$ ipython --no-banner

In [1]: import numpy as np

In [2]: import numpy.linalg as la

In [3]: np.set_printoptions(precision=3, suppress=True, linewidth=200, floatmode="fixed")

In [4]: A = np.array([[2, 1, 5], [-2, 0, 1], [5, 4, 0]])

In [5]: A[:, 1] = -2 * A[:, 2]

In [6]: A
Out[6]: 
array([[  2, -10,   5],
       [ -2,  -2,   1],
       [  5,   0,   0]])

In [7]: # rank 2

In [8]: np.einsum("ii->", A)
Out[8]: np.int64(0)

In [9]: round(la.eigvals(A).sum().real, 3)
Out[9]: np.float64(-0.0)

In [10]: np.round(la.eigvals(A), 3) + 0
Out[10]: array([ 7.000, -7.000,  0.000])

In [11]: round(la.det(A[::-1]), 3)
Out[11]: np.float64(-0.0)

In [12]: np.round(np.poly(A), 3) + 0
Out[12]: array([  1.000,   0.000, -49.000,   0.000])

In [13]: np.einsum("ij,ji->", A, A)
Out[13]: np.int64(98)

In [14]: np.round(la.det(2 * A), 3), np.round(la.det(A), 3)
Out[14]: (np.float64(0.0), np.float64(0.0))

In [15]: round(la.det(A.T), 3)
Out[15]: np.float64(0.0)

In [16]: round(float(la.norm(A[0], 1)), 3), np.round(la.norm(A[0], np.inf), 3)
Out[16]: (17.0, np.float64(10.0))

In [17]: round(la.norm(A, 1), 3), round(float(la.norm(A, np.inf)), 3)
Out[17]: (np.float64(12.0), 17.0)

In [18]: A[0] @ A[2]
Out[18]: np.int64(10)

In [19]: rng = np.random.default_rng(561989)

In [20]: out = A + rng.integers(-2, 3, (3, 2)) @ rng.integers(-2, 3, (2, 3))

In [21]: out
Out[21]: 
array([[ 0, -8,  1],
       [-4,  0, -3],
       [ 7,  1, -2]])

In [22]: la.matrix_rank(out - A, tol=1e-8)
Out[22]: np.int64(2)

In [23]: out - A
Out[23]: 
array([[-2,  2, -4],
       [-2,  2, -4],
       [ 2,  1, -2]])

In [24]: W = np.array([[0, 5, 5, 3, 3], [2, 1, 1, 0, 1], [4, 4, 5, 2, 0]])

In [25]: b = np.array([0, 2, 3, -1, 0])

In [26]: act = np.maximum(out @ W + b, 0)

In [27]: act
Out[27]: 
array([[ 0,  0,  0,  1,  0],
       [ 0,  0,  0,  0,  0],
       [ 0, 30, 29, 16, 22]])

In [28]: (act > 0).astype(int)
Out[28]: 
array([[0, 0, 0, 1, 0],
       [0, 0, 0, 0, 0],
       [0, 1, 1, 1, 1]])

In [29]: la.matrix_rank(act)
Out[29]: np.int64(2)

In [30]: basis = np.array([[1, 2], [0, 0], [3, 1], [2, -3], [-3, -1]])

In [31]: act @ basis
Out[31]: 
array([[  2,  -3],
       [  0,   0],
       [ 53, -41]])

In [32]: (act @ basis).round(6).argmax(axis=1)
Out[32]: array([0, 0, 0])

In [33]: W @ basis
Out[33]: 
array([[12, -7],
       [ 2,  4],
       [23,  7]])

In [34]: np.allclose(act[:-1].T @ la.lstsq(act[:-1].T, act[-1])[0], act[-1])
Out[34]: False

In [35]: m1 = np.loadtxt("arr.csv", delimiter=",")

In [36]: m1
Out[36]: 
array([[ 3.000, -4.000],
       [-5.000, -3.000],
       [-5.000, -3.000]])

In [37]: lab = rng.permutation(2)

In [38]: out = m1[:, lab] * rng.choice([-1, 1], 2)

In [39]: out
Out[39]: 
array([[ 4.000,  3.000],
       [ 3.000, -5.000],
       [ 3.000, -5.000]])

In [40]: Uu, _, VT = la.svd(m1.T @ out)

In [41]: lab
Out[41]: array([1, 0])

In [42]: np.round(Uu @ VT, 3) + 0
Out[42]: 
array([[ 0.000,  1.000],
       [-1.000,  0.000]])

In [43]: J = np.loadtxt("dump.csv", delimiter=",")

In [44]: J
Out[44]: 
array([[ 4.000, -8.000,  0.000,  2.000],
       [-8.000, 16.000,  0.000, -4.000],
       [ 0.000,  0.000,  0.000,  0.000],
       [ 2.000, -4.000,  0.000,  1.000]])

In [45]: J - J[0]
Out[45]: 
array([[  0.000,   0.000,   0.000,   0.000],
       [-12.000,  24.000,   0.000,  -6.000],
       [ -4.000,   8.000,   0.000,  -2.000],
       [ -2.000,   4.000,   0.000,  -1.000]])

In [46]: round(float(la.norm(J)), 3)
Out[46]: 21.0

In [47]: J[:, 4]
Traceback (most recent call last):
  Cell In[47], line 1
    J[:, 4]
IndexError: index 4 is out of bounds for axis 1 with size 4


In [48]: np.unravel_index(np.abs(J).argmax(), J.shape)
Out[48]: (np.int64(1), np.int64(1))

In [49]: J.sum(axis=0)
Out[49]: array([-2.000,  4.000,  0.000, -1.000])

In [50]: np.count_nonzero(J)
Out[50]: np.int64(9)

In [51]: np.round(la.svd(J, compute_uv=False), 3) + 0
Out[51]: array([21.000,  0.000,  0.000,  0.000])

In [52]: J.mean(axis=0)
Out[52]: array([-0.500,  1.000,  0.000, -0.250])

In [53]: w, evecs = la.eigh(J)

In [54]: x = np.array([1, 2, 0, 0])

In [55]: x @ J @ x
Out[55]: np.float64(36.0)

In [56]: round(np.trace(la.pinv(J) @ J), 3)
Out[56]: np.float64(1.0)

In [57]: np.allclose(J[:-1].T @ la.lstsq(J[:-1].T, J[-1])[0], J[-1])
Out[57]: True

In [58]: la.lstsq(J[:-1].T, J[-1])[2]
Out[58]: np.int32(1)

In [59]: Uu, sv = la.svd(A)
Traceback (most recent call last):
  Cell In[59], line 1
    Uu, sv = la.svd(A)
ValueError: too many values to unpack (expected 2)


In [60]: Uu, sv, VT = la.svd(A, full_matrices=False)

In [61]: np.cumsum(sv ** 2) / np.sum(sv ** 2)
Out[61]: array([0.817, 1.000, 1.000])

In [62]: np.allclose(Uu * sv @ VT, A)
Out[62]: True

In [63]: (sv > 1e-8).sum()
Out[63]: np.int64(2)

In [64]: np.round(sv / sv[0], 3) + 0
Out[64]: array([1.000, 0.473, 0.000])

In [65]: K = np.load("x.npy")

In [66]: K
Out[66]: 
array([[ 0.700,  2.300, -0.700],
       [ 0.400, -0.400, -0.100],
       [ 0.695,  2.295, -0.714]])

In [67]: # column 1 dominates

In [68]: out = np.array([[2, 2, 1], [3, 3, 2]])

In [69]: basis = np.kron(out, K)

In [70]: np.round(la.norm(basis, 2), 3), np.round(la.norm(out, 2) * la.norm(K, 2), 3)
Out[70]: (np.float64(19.729), np.float64(19.729))

In [71]: lab = rng.permutation(3)

In [72]: lab
Out[72]: array([2, 1, 0])

In [73]: out = K[lab][:, lab]

In [74]: round(float(la.det(out)), 3), round(float(la.det(K[lab])), 3)
Out[74]: (0.02, -0.02)

In [75]: np.allclose(out, K)
Out[75]: False

In [76]: np.sort(np.abs(la.eigvals(out)))
Out[76]: array([0.029, 0.671, 1.057])

In [77]: np.diag(out)
Out[77]: array([-0.714, -0.400,  0.700])
